$ python -q
>>> import numpy as np
>>> from numpy import linalg as LA
>>> np.set_printoptions(precision=1, suppress=True, linewidth=200, floatmode="fixed")
>>> mat = np.loadtxt("mat.csv", delimiter=",")
>>> mat
array([[-2.0, -2.0,  1.0, -1.0],
       [ 0.0, -4.0,  3.0,  0.0],
       [-2.0, -5.0,  4.0,  1.0],
       [ 0.0, -6.0,  2.0,  0.0],
       [-2.0, -7.0,  0.0,  0.0],
       [ 0.0, -8.0,  1.0,  1.0],
       [-1.0, -7.0,  2.0,  0.0],
       [ 1.0, -5.0,  2.0,  0.0],
       [ 2.0, -3.0,  0.0,  0.0],
       [ 3.0, -4.0,  2.0,  2.0],
       [ 4.0, -6.0,  2.0,  0.0],
       [ 2.0, -6.0,  4.0, -2.0],
       [ 1.0, -4.0,  5.0, -4.0],
       [ 3.0, -4.0,  3.0, -3.0],
       [ 3.0, -4.0,  4.0, -1.0],
       [ 1.0, -3.0,  6.0,  1.0],
       [-1.0, -3.0,  5.0,  1.0],
       [-3.0, -5.0,  3.0,  1.0],
       [-4.0, -3.0,  5.0,  3.0],
       [-3.0, -3.0,  3.0,  4.0],
       [-1.0, -4.0,  3.0,  6.0],
       [-1.0, -4.0,  1.0,  4.0],
       [-3.0, -5.0,  3.0,  3.0],
       [-1.0, -3.0,  4.0,  4.0],
       [-3.0, -2.0,  6.0,  5.0],
       [-4.0, -4.0,  8.0,  7.0]])
>>> P = mat @ LA.solve(mat.T @ mat, mat.T)
>>> np.round(LA.eigvalsh(P), 1) + 0
array([0.0, 0.0, 0.0, 0.0, 0.0, 0.0, 0.0, 0.0, 0.0, 0.0, 0.0, 0.0, 0.0, 0.0, 0.0, 0.0, 0.0, 0.0, 0.0, 0.0, 0.0, 0.0, 1.0, 1.0, 1.0, 1.0])
>>> np.round(np.diag(P), 1) + 0
array([0.1, 0.0, 0.1, 0.1, 0.3, 0.2, 0.1, 0.1, 0.1, 0.2, 0.2, 0.1, 0.3, 0.2, 0.2, 0.2, 0.1, 0.1, 0.2, 0.1, 0.2, 0.1, 0.1, 0.1, 0.2, 0.3])
>>> dist = LA.norm(mat[:, None] - mat[None], axis=-1)
>>> np.unravel_index(dist.round(6).argmax(), dist.shape)
(np.int64(13), np.int64(25))
>>> (dist + 1e9 * np.eye(26)).round(6).argmin(axis=1)
array([ 1,  7, 17,  6,  6,  6,  3,  3,  7,  7,  9, 14, 13, 14, 13, 16, 15,  2, 19, 22, 23, 20, 17, 19, 18, 24])
>>> dist.shape
(26, 26)
>>> basis = mat[[15, 17]].astype(float)
>>> for _ in range(3):
...     labels = LA.norm(mat[:, None] - basis, axis=-1).argmin(axis=1)
...     basis = np.array([mat[labels == j].mean(axis=0) for j in range(2)])
... 
>>> labels
array([1, 0, 1, 0, 1, 1, 1, 0, 0, 0, 0, 0, 0, 0, 0, 0, 1, 1, 1, 1, 1, 1, 1, 1, 1, 1])
>>> basis[1] - basis[0]
array([-3.9,  0.1,  0.3,  3.2])
